In [1]: import numpy as np

In [2]: from numpy import linalg as LA

In [3]: np.set_printoptions(precision=2, suppress=True, linewidth=200)

In [4]: E = np.array([[-2, -1, 0], [1, 2, 3], [4, 5, 6]])

In [5]: E
Out[5]: 
array([[-2, -1,  0],
       [ 1,  2,  3],
       [ 4,  5,  6]])

In [6]: rank = LA.matrix_rank(E)

In [7]: rank
Out[7]: np.int64(2)

In [8]: null = LA.svd(E)[2][rank:].T

In [9]: null @ null.T
Out[9]: 
array([[ 0.17, -0.33,  0.17],
       [-0.33,  0.67, -0.33],
       [ 0.17, -0.33,  0.17]])

In [10]: LA.matrix_rank(E.T @ E), LA.matrix_rank(E @ E.T)
Out[10]: (np.int64(2), np.int64(2))

In [11]: np.allclose(E @ null, 0)
Out[11]: True

In [12]: [int(LA.matrix_rank(np.delete(E, i, axis=0))) for i in range(3)]
Out[12]: [2, 2, 2]

In [13]: x0 = np.array([-4, -2, 2])

In [14]: h = np.maximum(E @ x0, 0)

In [15]: E * (h > 1e-9)[:, None]
Out[15]: 
array([[-2, -1,  0],
       [ 0,  0,  0],
       [ 0,  0,  0]])

In [16]: np.maximum(E @ x0, 0) - np.maximum(-E @ x0, 0)
Out[16]: array([ 10,  -2, -14])

In [17]: np.tanh(E @ x0)
Out[17]: array([ 1.  , -0.96, -1.  ])

In [18]: np.flatnonzero(h > 1e-9)
Out[18]: array([0])

In [19]: np.maximum(E @ (3 * x0), 0)
Out[19]: array([30,  0,  0])

In [20]: hat = np.triu(np.array([[1, 2, 2], [0, 1, 2], [0, 1, 2]]), 1) + np.eye(3)

In [21]: A2 = hat @ E @ LA.inv(hat)

In [22]: np.round(np.poly(A2), 2) + 0
Out[22]: array([  1.,  -6., -18.,   0.])

In [23]: LA.matrix_rank(A2)
Out[23]: np.int64(2)

In [24]: A2
Out[24]: 
array([[ 8., -3.,  8.],
       [ 9., -6.,  9.],
       [ 4., -3.,  4.]])

In [25]: mat = np.array([[-1, -1, -1, -1],
    ...:     [-1, -2, -2, -2],
    ...:     [-1, -2, -3, -3],
    ...:     [-1, -2, -3, -4]])

In [26]: # symmetric

In [27]: u = np.array([0, 0, 1, 0])

In [28]: A2 = mat + np.outer(u, np.eye(4)[3])

In [29]: LA.matrix_rank(A2 - mat)
Out[29]: np.int64(1)

In [30]: np.round(LA.det(A2) / LA.det(mat), 2), round(float(1 + LA.solve(mat, u)[3]), 2)
Out[30]: (np.float64(2.0), 2.0)

In [31]: A2
Out[31]: 
array([[-1., -1., -1., -1.],
       [-1., -2., -2., -2.],
       [-1., -2., -3., -2.],
       [-1., -2., -3., -4.]])

In [32]: rng = np.random.default_rng(46)

In [33]: lab = rng.permutation(4)

In [34]: lab
Out[34]: array([0, 1, 2, 3])

In [35]: A2 = mat[lab][:, lab]

In [36]: np.sort(np.abs(LA.eigvals(A2)))
Out[36]: array([0.28, 0.43, 1.  , 8.29])

In [37]: np.allclose(A2, mat)
Out[37]: True

In [38]: np.trace(A2)
Out[38]: np.int64(-10)

In [39]: A2 = np.array([[-5, 0], [2, -2], [2, -5], [5, -4]])

In [40]: np.einsum("ik,kj->ji", mat, A2)
Out[40]: 
array([[ -4, -13, -20, -25],
       [ 11,  22,  31,  35]])

In [41]: mat @ A2
Out[41]: 
array([[ -4,  11],
       [-13,  22],
       [-20,  31],
       [-25,  35]])

In [42]: np.einsum("ik,kj->ij", mat, A2)
Out[42]: 
array([[ -4,  11],
       [-13,  22],
       [-20,  31],
       [-25,  35]])

In [43]: LA.matrix_rank(np.vstack([mat, A2.T]))
Out[43]: np.int64(4)

In [44]: left, sigma, vt = LA.svd(mat, full_matrices=False)

In [45]: np.round(left.T @ mat @ vt.T, 2) + 0
Out[45]: 
array([[8.29, 0.  , 0.  , 0.  ],
       [0.  , 1.  , 0.  , 0.  ],
       [0.  , 0.  , 0.43, 0.  ],
       [0.  , 0.  , 0.  , 0.28]])

In [46]: np.allclose(left * sigma @ vt, mat)
Out[46]: True

In [47]: sigma / sigma[0]
Out[47]: array([1.  , 0.12, 0.05, 0.03])

In [48]: sigma
Out[48]: array([8.29, 1.  , 0.43, 0.28])

In [49]: np.round(vt @ vt.T, 2) + 0
Out[49]: 
array([[1., 0., 0., 0.],
       [0., 1., 0., 0.],
       [0., 0., 1., 0.],
       [0., 0., 0., 1.]])

In [50]: np.cumsum(sigma ** 2) / np.sum(sigma ** 2)
Out[50]: array([0.98, 1.  , 1.  , 1.  ])

In [51]: np.round(left.T @ left, 2) + 0
Out[51]: 
array([[1., 0., 0., 0.],
       [0., 1., 0., 0.],
       [0., 0., 1., 0.],
       [0., 0., 0., 1.]])

In [52]: np.round(np.sqrt((sigma ** 2).sum()), 2), round(float(LA.norm(mat)), 2)
Out[52]: (np.float64(8.37), 8.37)

In [53]: vals, evecs = LA.eigh(mat)

In [54]: vals
Out[54]: array([-8.29, -1.  , -0.43, -0.28])

In [55]: np.unique(vals.round(6) + 0, return_counts=True)[1]
Out[55]: array([1, 1, 1, 1])

In [56]: vals.sum(), np.trace(mat)
Out[56]: (np.float64(-10.0), np.int64(-10))

In [57]: LA.eigvalsh(mat @ mat)
Out[57]: array([ 0.08,  0.18,  1.  , 68.74])

In [58]: evecs @ np.diag(vals) @ evecs.T
Out[58]: 
array([[-1., -1., -1., -1.],
       [-1., -2., -2., -2.],
       [-1., -2., -3., -3.],
       [-1., -2., -3., -4.]])

In [59]: LA.svd(mat, compute_uv=False)
Out[59]: array([8.29, 1.  , 0.43, 0.28])

In [60]: F = np.array([[0, 0, 0], [0, 0, 1], [0, 1, 0]])

In [61]: F
Out[61]: 
array([[0, 0, 0],
       [0, 0, 1],
       [0, 1, 0]])

In [62]: cov = F.T @ F

In [63]: np.diag(cov)
Out[63]: array([0, 1, 1])

In [64]: LA.matrix_rank(cov)
Out[64]: np.int64(2)

In [65]: LA.svd(F, compute_uv=False) ** 2
Out[65]: array([1., 1., 0.])

In [66]: np.allclose(cov, cov.T)
Out[66]: True

In [67]: np.trace(cov), (F ** 2).sum()
Out[67]: (np.int64(2), np.int64(2))

In [68]: E.sum(axis=0)
Out[68]: array([3, 6, 9])

In [69]: E.sum(axis=1)
Out[69]: array([-3,  6, 15])

In [70]: LA.matrix_rank(E)
Out[70]: np.int64(2)

In [71]: np.unravel_index(np.abs(E).argmax(), E.shape)
Out[71]: (np.int64(2), np.int64(2))

In [72]: E.mean(axis=0)
Out[72]: array([1., 2., 3.])

In [73]: E.shape
Out[73]: (3, 3)

In [74]: left, sigma, vt = LA.svd(F)

In [75]: evecs = vt[:(sigma > 1e-8).sum()]

In [76]: x0 = F[1] + -3 * F[2] + rng.integers(2) * np.eye(3)[0]

In [77]: x0
Out[77]: array([ 1., -3.,  1.])

In [78]: np.allclose(evecs.T @ evecs @ x0, x0)
Out[78]: False

In [79]: LA.matrix_rank(np.vstack([F, x0]))
Out[79]: np.int64(3)

In [80]: np.diag(evecs.T @ evecs)
Out[80]: array([0., 1., 1.])

In [81]: np.round(LA.norm(x0 - evecs.T @ evecs @ x0), 2)
Out[81]: np.float64(1.0)

In [82]: evecs.T @ evecs
Out[82]: 
array([[0., 0., 0.],
       [0., 1., 0.],
       [0., 0., 1.]])

In [83]: A = np.load("mat.npy")

In [84]: A
Out[84]: 
array([[ 22,   6, -19,   0],
       [  6,  41,  -1,  15],
       [-19,  -1,  26, -13],
       [  0,  15, -13,  29]])

In [85]: vals, evecs = LA.eigh(A)

In [86]: np.round(LA.eigvalsh(A @ A), 2) + 0
Out[86]: array([   0.  ,  500.18, 1444.  , 3321.82])

In [87]: np.round(LA.svd(A, compute_uv=False), 2) + 0
Out[87]: array([57.64, 38.  , 22.36,  0.  ])

In [88]: vals.sum(), np.trace(A)
Out[88]: (np.float64(118.0), np.int64(118))

In [89]: np.round(evecs.T @ evecs, 2) + 0
Out[89]: 
array([[1., 0., 0., 0.],
       [0., 1., 0., 0.],
       [0., 0., 1., 0.],
       [0., 0., 0., 1.]])

In [90]: np.abs(evecs[:, -1]).round(6).argmax()
Out[90]: np.int64(1)

In [91]: vals, evecs = LA.eigh(A)

In [92]: x0 = np.array([1, 3, 2, 0])

In [93]: (np.sign(evecs[:, -1].round(6)) == np.sign(evecs[0, -1].round(6))).astype(int)
Out[93]: array([1, 1, 0, 1])

In [94]: x0 @ A @ x0
Out[94]: np.int64(443)

In [95]: round(x0 @ A @ x0 / (x0 @ x0), 2), round(vals[0], 2), np.round(vals[-1], 2)
Out[95]: (np.float64(31.64), np.float64(-0.0), np.float64(57.64))

In [96]: np.abs(A).sum(axis=1).max(), round(float(np.abs(vals).max()), 2)
Out[96]: (np.int64(63), 57.64)

In [97]: left, sigma, vt = LA.svd(A)

In [98]: evecs = vt[:(sigma > 1e-8).sum()]

In [99]: x0 = A[3] + 3 * A[2] + rng.integers(2) * np.eye(4)[1]

In [100]: x0
Out[100]: array([-57.,  12.,  65., -10.])

In [101]: np.diag(evecs.T @ evecs)
Out[101]: array([0.62, 0.95, 0.59, 0.84])

In [102]: LA.matrix_rank(np.vstack([A, x0]))
Out[102]: np.int64(3)

In [103]: K = np.load("m.npy")

In [104]: K
Out[104]: 
array([[ 10.3 ,  -7.85,   6.45],
       [  8.6 ,  -8.7 ,   3.9 ],
       [  5.12, -10.44,  -1.32],
       [  9.62,  -8.19,   5.44],
       [  5.28, -10.36,  -1.08],
       [  6.09,  -9.95,   0.14],
       [  8.  ,  -9.  ,   2.99],
       [  9.3 ,  -8.35,   4.95],
       [  6.52,  -9.74,   0.79],
       [  8.61,  -8.7 ,   3.91],
       [  8.35,  -8.82,   3.53],
       [  7.89,  -9.06,   2.83],
       [  7.06,  -9.47,   1.59],
       [  7.95,  -9.03,   2.92],
       [  6.9 ,  -9.55,   1.34],
       [  5.96, -10.02,  -0.06]])

In [105]: np.round(LA.svd(K, compute_uv=False), 2) + 0
Out[105]: array([48.79, 10.67,  0.  ])

In [106]: K[:, 3]
---------------------------------------------------------------------------
IndexError                                Traceback (most recent call last)
Cell In[106], line 1
----> 1 K[:, 3]

IndexError: index 3 is out of bounds for axis 1 with size 3

In [107]: u = np.array([-2, 0, 3])

In [108]: np.polyval(u, K[14])
Out[108]: array([ -92.12, -179.48,   -0.61])

In [109]: np.cross(K[14, :3], K[4, :3])
Out[109]: array([ 24.24,  14.54, -21.01])

In [110]: np.round(np.trace(LA.pinv(A) @ A), 2)
Out[110]: np.float64(3.0)

In [111]: LA.lstsq(A[:-1].T, A[-1])[2]
Out[111]: np.int32(3)

In [112]: W0 = np.loadtxt("arr.csv", delimiter=",")

In [113]: W0
Out[113]: 
array([[  0.08,  -2.95,   6.04],
       [  0.05,  -4.02,   8.08],
       [ -0.06,   4.9 , -10.06],
       [ -0.02,  -6.01,  11.99]])

In [114]: th = np.radians(30)

In [115]: r_ = np.eye(3)

In [116]: r_[1, 1] = r_[2, 2] = np.cos(th)

In [117]: r_[1, 2], r_[2, 1] = -np.sin(th), np.sin(th)

In [118]: r_
Out[118]: 
array([[ 1.  ,  0.  ,  0.  ],
       [ 0.  ,  0.87, -0.5 ],
       [ 0.  ,  0.5 ,  0.87]])

In [119]: A2 = W0 @ r_.T

In [120]: np.allclose(W0 @ W0.T, A2 @ A2.T)
Out[120]: True

In [121]: np.abs(A2 - W0).max(axis=0)
Out[121]: array([0.  , 5.19, 4.61])

In [122]: round(float(LA.det(r_)), 2), round(np.trace(r_), 2)
Out[122]: (1.0, np.float64(2.73))

In [123]: np.allclose(LA.norm(W0, axis=1), LA.norm(A2, axis=1))
Out[123]: True

In [124]: A2
Out[124]: 
array([[  0.08,  -5.57,   3.76],
       [  0.05,  -7.52,   4.99],
       [ -0.06,   9.27,  -6.26],
       [ -0.02, -11.2 ,   7.38]])

In [125]: T = np.stack([W0, 2 * W0, W0[::-1]])

In [126]: LA.matrix_rank(T)
Out[126]: array([3, 3, 3])

In [127]: LA.norm(T, axis=(1, 2))
Out[127]: array([20.78, 41.56, 20.78])

In [128]: T.sum(axis=0)
Out[128]: 
array([[  0.22, -14.86,  30.11],
       [  0.09,  -7.16,  14.18],
       [ -0.13,  10.68, -22.1 ],
       [  0.02, -20.98,  42.01]])

In [129]: np.argsort(-LA.norm(W0, axis=0).round(6), kind="stable")[:3]
Out[129]: array([2, 1, 0])

In [130]: np.abs(LA.svd(W0)[2][-1])
Out[130]: array([0.77, 0.57, 0.29])

In [131]: np.round(LA.norm(W0, 2) / LA.norm(W0), 2)
Out[131]: np.float64(1.0)

In [132]: m1 = np.load("out18.npy")

In [133]: m1
Out[133]: 
array([[-0.3 ,  3.59, -0.45],
       [ 3.54, -4.08,  5.31],
       [ 0.02,  2.97,  0.03],
       [-1.33,  5.66, -1.99],
       [ 2.05, -1.09,  3.07],
       [-1.38,  5.76, -2.07],
       [ 0.2 ,  2.6 ,  0.3 ],
       [ 0.71,  1.59,  1.06],
       [-0.51,  4.03, -0.77],
       [-1.23,  5.45, -1.84],
       [-0.06,  3.11, -0.08],
       [-1.06,  5.11, -1.58],
       [-1.06,  5.12, -1.59],
       [ 1.39,  0.22,  2.09]])

In [134]: # rank 2

In [135]: cov = np.cov(m1, rowvar=False)

In [136]: np.round(LA.eigvalsh(cov)[::-1], 2) + 0
Out[136]: array([15.01,  0.  ,  0.  ])

In [137]: np.median(m1, axis=0)
Out[137]: array([-0.18,  3.35, -0.26])

In [138]: m1.std(axis=0)
Out[138]: array([1.39, 2.77, 2.08])

In [139]: cov
Out[139]: 
array([[ 2.07, -4.14,  3.1 ],
       [-4.14,  8.28, -6.21],
       [ 3.1 , -6.21,  4.66]])

In [140]: C = np.sign(np.array([[3, 3, 3], [1, 0, 3], [3, 0, 3]]))

In [141]: A2 = (np.tril(C, -1) + np.eye(3)) @ (np.triu(C, 1) + np.eye(3))

In [142]: vals = np.array([3, 1, 5])

In [143]: arr = np.rint(A2 * vals @ LA.inv(A2)) + 0

In [144]: arr
Out[144]: 
array([[ 1., -2.,  4.],
       [-4., -1.,  8.],
       [-4., -2.,  9.]])

In [145]: LA.eigvals(arr)
Out[145]: array([5., 3., 1.])

In [146]: np.round(LA.det(arr.T), 2)
Out[146]: np.float64(15.0)

In [147]: np.einsum("ii->", arr)
Out[147]: np.float64(9.0)

In [148]: np.round(LA.det(arr[::-1]), 2)
Out[148]: np.float64(-15.0)

In [149]: np.einsum("ij,ji->", arr, arr)
Out[149]: np.float64(35.0)
